% python3 -q
>>> import numpy as np
>>> from numpy import linalg as LA
>>> np.set_printoptions(precision=2, suppress=True, linewidth=200, legacy="1.25")
>>> K = np.load("dump.npy")
>>> print(K)
[[0 0 0]
 [0 1 2]
 [0 0 2]]
>>> def softmax(z):
...     e = np.exp(z - z.max(axis=-1, keepdims=True))
...     return e / e.sum(axis=-1, keepdims=True)
... 
>>> print(softmax(K[1]))
[0.09 0.24 0.67]
>>> scores = K @ K.T / np.sqrt(3)
>>> print(softmax(scores + np.triu(np.full(scores.shape, -np.inf), 1)))
[[1.   0.   0.  ]
 [0.05 0.95 0.  ]
 [0.05 0.48 0.48]]
>>> print(softmax(scores).round(6).argmax(axis=1))
[0 1 1]
>>> print(softmax(scores)[1] @ K)
[0.   0.62 1.93]
>>> P = np.triu(np.array([[0, 0, 3], [0, 1, 1], [1, 2, 1]]), 1) + np.eye(3)
>>> other = P @ K @ LA.inv(P)
>>> print(np.poly(other))
[ 1. -3.  2.  0.]
>>> print(np.trace(K))
3
>>> print(LA.matrix_power(K, 3))
[[ 0  0  0]
 [ 0  1 14]
 [ 0  0  8]]
>>> print((K - K.T) / 2)
[[ 0.  0.  0.]
 [ 0.  0.  1.]
 [ 0. -1.  0.]]
>>> print(np.allclose(K @ K.T, K.T @ K))
False
>>> left, sig, Vh = LA.svd(K)
>>> V = Vh[:(sig > 1e-8).sum()]
>>> rng = np.random.default_rng(22889)
>>> vec = K[0] + 2 * K[2] + rng.integers(2) * np.eye(3)[0]
>>> print(vec)
[0. 0. 4.]
>>> print(np.allclose(V.T @ V @ vec, vec))
True
>>> print(LA.matrix_rank(np.vstack([K, vec])))
2
>>> print(np.diag(V.T @ V))
[0. 1. 1.]
>>> print((K != 0).astype(int))
[[0 0 0]
 [0 1 1]
 [0 0 1]]
>>> print(np.sort(LA.eigvals(K).real))
[0. 1. 2.]
>>> print(round(LA.det(K), 2))
0.0
>>> print(np.flatnonzero(LA.matrix_power((K != 0) + (K.T != 0) + np.eye(3), 3)[0]))
[0]
>>> W0 = np.load("run15.npy")
>>> print(W0)
[[ 1.   -1.1   1.4  -0.2 ]
 [ 1.9   0.38  2.   -0.84]
 [ 1.9   0.4   2.   -0.8 ]]
>>> print(LA.lstsq(K[:-1].T, K[-1])[2])
1
>>> print(np.round(np.trace(LA.pinv(K) @ K), 2))
2.0
>>> left, sig, Vh = LA.svd(W0)
>>> print(np.argmax(sig[:-1] / (sig[1:] + 1e-6)) + 1)
2
>>> print(sig)
[4.41 1.28 0.03]
>>> other = left[:, :2] @ np.diag(sig[:2]) @ Vh[:2]
>>> print(LA.matrix_rank(W0, rtol=0.05))
2
>>> print(other)
[[ 1.   -1.1   1.4  -0.2 ]
 [ 1.9   0.38  2.   -0.82]
 [ 1.9   0.4   2.   -0.82]]
>>> print(np.round(LA.norm(W0 - other, 2), 2), np.round(sig[2], 2))
0.03 0.03
>>> print(round(float(np.abs(W0 - other).max()), 2))
0.02
>>> print(LA.cond(W0) > 100)
True
>>> print(np.round(LA.norm(W0, 2) / LA.norm(W0), 2))
0.96
>>> arr = np.loadtxt("block13.csv", delimiter=",")
>>> print(arr)
[[ 0.  0.  0.  0.]
 [-4. -7.  5. -2.]
 [ 0.  0.  0.  0.]
 [-4. -7.  5. -2.]]
>>> left, sig, Vh = LA.svd(arr)
>>> print(sig.round(2) + 0)
[13.71  0.    0.    0.  ]
>>> other = left[:, :1] @ np.diag(sig[:1]) @ Vh[:1]
>>> print(round(float(np.abs(arr - other).max()), 2))
0.0
>>> print(np.round(LA.norm(arr - other, 2), 2), np.round(sig[1], 2))
0.0 0.0
>>> M = np.array([[2, 1, 2], [0, 2, 3], [0, 0, 2]])
>>> M[0] = M[2]
>>> print(M)
[[0 0 2]
 [0 2 3]
 [0 0 2]]
>>> left, sig, Vh = LA.svd(M)
>>> print(sig)
[4.4  1.29 0.  ]
>>> other = left[:, :2] @ np.diag(sig[:2]) @ Vh[:2]
>>> print(other.round(2) + 0)
[[0. 0. 2.]
 [0. 2. 3.]
 [0. 0. 2.]]
>>> print(np.round(LA.norm(M - other, 2), 2), sig[2])
0.0 0.0
>>> print(np.round(LA.norm(M - other) / LA.norm(M), 2))
0.0
>>> rank = LA.matrix_rank(M)
>>> print(rank)
2
>>> null = LA.svd(M)[2][rank:].T
>>> print(null.shape)
(3, 1)
>>> print(null @ null.T)
[[1. 0. 0.]
 [0. 0. 0.]
 [0. 0. 0.]]
>>> print(M @ null)
[[0.]
 [0.]
 [0.]]
>>> print([int(LA.matrix_rank(np.delete(M, i, axis=0))) for i in range(3)])
[2, 1, 2]
>>> T = np.stack([M, 3 * M, M[::-1]])
>>> print(np.einsum("bij,cij->bc", T, T))
[[ 21  63  21]
 [ 63 189  63]
 [ 21  63  21]]
>>> print(T.sum(axis=0))
[[ 0  0 10]
 [ 0 10 15]
 [ 0  0 10]]
>>> print(LA.norm(T, axis=(1, 2)))
[ 4.58 13.75  4.58]
>>> print((T @ M.T).shape)
(3, 3, 3)
>>> print(LA.matrix_rank(T))
[2 2 2]
>>> other = np.array([[1, 3], [0, 0], [0, 3]])
>>> print(np.einsum("ik,kj->ij", M, other))
[[0 6]
 [0 9]
 [0 6]]
>>> print(np.einsum("ij,ij->i", M, M))
[ 4 13  4]
>>> print(np.einsum("ik,kj->ji", M, other))
[[0 0 0]
 [6 9 6]]
>>> print(M @ other)
[[0 6]
 [0 9]
 [0 6]]
>>> print(LA.matrix_rank(M @ other))
1
>>> print((M + M.T) / 2)
[[0.  0.  1. ]
 [0.  2.  1.5]
 [1.  1.5 2. ]]
>>> print(LA.matrix_power(M, 2))
[[ 0  0  4]
 [ 0  4 12]
 [ 0  0  4]]
>>> print(M @ M)
[[ 0  0  4]
 [ 0  4 12]
 [ 0  0  4]]
>>> print(np.allclose(M, M.T))
False
>>> assert M == M.T
Traceback (most recent call last):
  File "<python-input-83>", line 1, in <module>
    assert M == M.T
           ^^^^^^^^
ValueError: The truth value of an array with more than one element is ambiguous. Use a.any() or a.all()
>>> print((M - M.T) / 2)
[[ 0.   0.   1. ]
 [ 0.   0.   1.5]
 [-1.  -1.5  0. ]]
>>> m1 = np.load("sample0.npy")
>>> print(m1)
[[ 0.85  0.1  -0.26 -0.22]
 [ 0.1   0.93  0.17  0.15]
 [-0.26  0.17  0.54 -0.39]
 [-0.22  0.15 -0.39  0.67]]
>>> rank = LA.matrix_rank(m1)
>>> print(rank)
3
>>> null = LA.svd(m1)[2][rank:].T
>>> print([int(LA.matrix_rank(np.delete(m1, i, axis=0))) for i in range(4)])
[3, 3, 3, 3]
>>> print([int(LA.matrix_rank(m1[:i])) for i in range(1, len(m1) + 1)])
[1, 2, 3, 3]
>>> print(null @ null.T)
[[ 0.15 -0.1   0.26  0.22]
 [-0.1   0.07 -0.17 -0.15]
 [ 0.26 -0.17  0.46  0.39]
 [ 0.22 -0.15  0.39  0.33]]
>>> print([int(LA.matrix_rank(m1[:, :j + 1])) for j in range(4)])
[1, 2, 3, 3]
>>> print(null.shape)
(4, 1)
>>> vec = np.array([6, -8, -3, 4])
>>> print(m1 @ m1 @ vec)
[ 4.24 -6.82 -6.12  1.36]
>>> print(round(float(np.trace(m1)), 2))
3.0
>>> print(np.round((vec - m1 @ vec) @ (m1 @ vec), 2))
0.0
>>> print(LA.eigvalsh(2 * m1 - np.eye(4)))
[-1.  1.  1.  1.]
>>> print(np.abs(np.diag(LA.qr(m1)[1])) > 1e-9)
[ True  True  True False]
>>> print(np.round(np.trace(LA.pinv(m1) @ m1), 2))
3.0
>>> print(np.unique(m1.round(6), axis=0).shape)
(4, 4)
>>> print(LA.lstsq(m1[:-1].T, m1[-1])[2])
3
>>> print(np.allclose(m1[:-1].T @ LA.lstsq(m1[:-1].T, m1[-1])[0], m1[-1]))
True
>>> J = np.load("m.npy")
>>> print(J)
[[0 0 0 1]
 [0 0 0 1]
 [0 0 0 1]
 [1 1 1 0]]
>>> ev, V = LA.eigh(J)
>>> vec = np.array([1, 1, 2, 2])
>>> print(vec @ J @ vec / (vec @ vec), round(float(ev[0]), 2), round(float(ev[-1]), 2))
1.6 -1.73 1.73
>>> print(V * np.maximum(ev, 0) @ V.T)
[[0.29 0.29 0.29 0.5 ]
 [0.29 0.29 0.29 0.5 ]
 [0.29 0.29 0.29 0.5 ]
 [0.5  0.5  0.5  0.87]]
>>> print(np.abs(J).sum(axis=1).max(), round(np.abs(ev).max(), 2))
3 1.73
>>> print(np.round(V * np.abs(ev) @ V.T, 2) + 0)
[[0.58 0.58 0.58 0.  ]
 [0.58 0.58 0.58 0.  ]
 [0.58 0.58 0.58 0.  ]
 [0.   0.   0.   1.73]]
>>> E = np.array([[1.23, -3.67, -4.96],
...     [0.67, -1.96, -2.66],
...     [-0.26, 0.79, 1.04],
...     [-0.22, 0.56, 0.72],
...     [-1.04, 3.26, 4.29],
...     [-0.46, 1.29, 1.69],
...     [-3.75, 11.2, 14.93],
...     [0.83, -2.47, -3.33],
...     [-0.59, 1.7, 2.27],
...     [0.08, -0.22, -0.33],
...     [2.57, -7.7, -10.32]])
>>> vec = np.array([3, 2, 0])
>>> h1 = np.maximum(E @ vec, 0)
>>> print(E * (h1 > 1e-9)[:, None])
[[ 0.   -0.   -0.  ]
 [ 0.   -0.   -0.  ]
 [-0.26  0.79  1.04]
 [-0.22  0.56  0.72]
 [-1.04  3.26  4.29]
 [-0.46  1.29  1.69]
 [-3.75 11.2  14.93]
 [ 0.   -0.   -0.  ]
 [-0.59  1.7   2.27]
 [ 0.   -0.   -0.  ]
 [ 0.   -0.   -0.  ]]
>>> print(E.T @ h1)
[-47.17 141.17 187.95]
>>> print(np.tanh(E @ vec))
[-1.   -0.96  0.66  0.43  1.    0.83  1.   -0.99  0.93 -0.2  -1.  ]
>>> print(h1)
[ 0.    0.    0.8   0.46  3.4   1.2  11.15  0.    1.63  0.    0.  ]
>>> print(np.maximum(E @ (3 * vec), 0))
[ 0.    0.    2.4   1.38 10.2   3.6  33.45  0.    4.89  0.    0.  ]
>>> other = np.c_[E[:, :1] @ np.array([[1]]), np.array([3, 2, 3, 0, 0, 2, 2, 0, 2, 0, 3])]
>>> print(other)
[[ 1.23  3.  ]
 [ 0.67  2.  ]
 [-0.26  3.  ]
 [-0.22  0.  ]
 [-1.04  0.  ]
 [-0.46  2.  ]
 [-3.75  2.  ]
 [ 0.83  0.  ]
 [-0.59  2.  ]
 [ 0.08  0.  ]
 [ 2.57  3.  ]]
>>> print(np.round(LA.lstsq(E, other[:, 0])[0], 2) + 0)
[1. 0. 0.]
>>> print(LA.matrix_rank(other))
2
>>> print(np.round(LA.norm(other - E @ LA.lstsq(E, other)[0], axis=0), 2) + 0)
[0.   4.47]
>>> print(LA.norm(LA.qr(E)[0].T @ other, axis=0) ** 2 / ((other ** 2).sum(axis=0) + 1e-12))
[1.   0.53]
>>> G = np.cov(E, rowvar=False)
>>> print(np.polyfit(E[:, 2], E[:, 0], 1))
[-0.25 -0.01]
>>> print(np.argwhere(np.triu(np.abs(np.corrcoef(E.T)) > 0.8, 1)))
[[0 1]
 [0 2]
 [1 2]]
>>> print(np.round(LA.eigvalsh(G)[::-1], 2) + 0)
[64.79  0.    0.  ]
>>> print(round(float(np.corrcoef(E[:, 2], E[:, 0])[0, 1]), 2))
-1.0
>>> print(np.median(E, axis=0))
[-0.22  0.56  0.72]
>>> print(np.argsort(-E.std(axis=0).round(6), kind="stable"))
[2 1 0]
>>> print(np.corrcoef(E.T))
[[ 1. -1. -1.]
 [-1.  1.  1.]
 [-1.  1.  1.]]
